$ ipython --no-banner

In [1]: import numpy as np

In [2]: np.set_printoptions(suppress=True, linewidth=100)

In [3]: X = np.load("test9.npy")

In [4]: X
Out[4]: 
array([[-1.9,  1.9, -1. ],
       [-0.3,  0.4, -0.2],
       [ 0.9, -1. ,  0.4],
       [ 1.2, -1.3,  0.4],
       [ 0.2, -0.5,  0.3],
       [-1.3,  1.1, -0.6],
       [-1.2,  1.3, -0.6],
       [-1.8,  1.6, -0.8],
       [ 1.7, -1.7,  0.9],
       [ 0.4, -0.4,  0. ],
       [-1.4,  1.5, -0.7],
       [-3.3,  3.4, -1.9],
       [-0.6,  0.7, -0.1],
       [-3.1,  3. , -1.5],
       [ 3.5, -3.5,  1.9],
       [-0.1,  0.1, -0.1],
       [-0.6,  0.6, -0.1],
       [-0.9,  0.8, -0.3]])

In [5]: x = np.array([-2, 7, 3])

In [6]: target = X @ x

In [7]: try:
   ...:     np.linalg.solve(X, target)
   ...: except np.linalg.LinAlgError as e:
   ...:     print(e)
   ...: 
Last 2 dimensions of the array must be square

In [8]: np.round(np.linalg.lstsq(X, target)[0], 1)
Out[8]: array([-2.,  7.,  3.])

In [9]: np.round(np.linalg.solve(X.T @ X, X.T @ target), 1)
Out[9]: array([-2.,  7.,  3.])

In [10]: rng = np.random.default_rng(98)

In [11]: target = target + 0.1 * rng.normal(size=18)

In [12]: target.round(1)
Out[12]: 
array([ 14. ,   2.7,  -7.5, -10.2,  -3. ,   8.6,   9.7,  12.5, -12.6,  -3.6,  11.2,  24.7,   5.9,
        22.7, -25.9,   0.6,   5. ,   6.6])

In [13]: beta, *_ = np.linalg.lstsq(X, target)

In [14]: beta.round(1)
Out[14]: array([-2.3,  6.7,  3. ])

In [15]: np.round(X.T @ (target - X @ beta), 1) + 0
Out[15]: array([0., 0., 0.])

In [16]: Y = np.c_[X[:, :1] @ np.array([[0]]), np.array([1, -1, -2, 0, 2, -2, -2, -2, 1, -1, 0, 3, -2, 1, 3, 3, -2, 0])]

In [17]: Y
Out[17]: 
array([[ 0.,  1.],
       [ 0., -1.],
       [ 0., -2.],
       [ 0.,  0.],
       [ 0.,  2.],
       [ 0., -2.],
       [ 0., -2.],
       [ 0., -2.],
       [ 0.,  1.],
       [ 0., -1.],
       [ 0.,  0.],
       [ 0.,  3.],
       [ 0., -2.],
       [ 0.,  1.],
       [ 0.,  3.],
       [ 0.,  3.],
       [ 0., -2.],
       [ 0.,  0.]])

In [18]: np.linalg.matrix_rank(np.c_[X, Y])
Out[18]: np.int64(4)
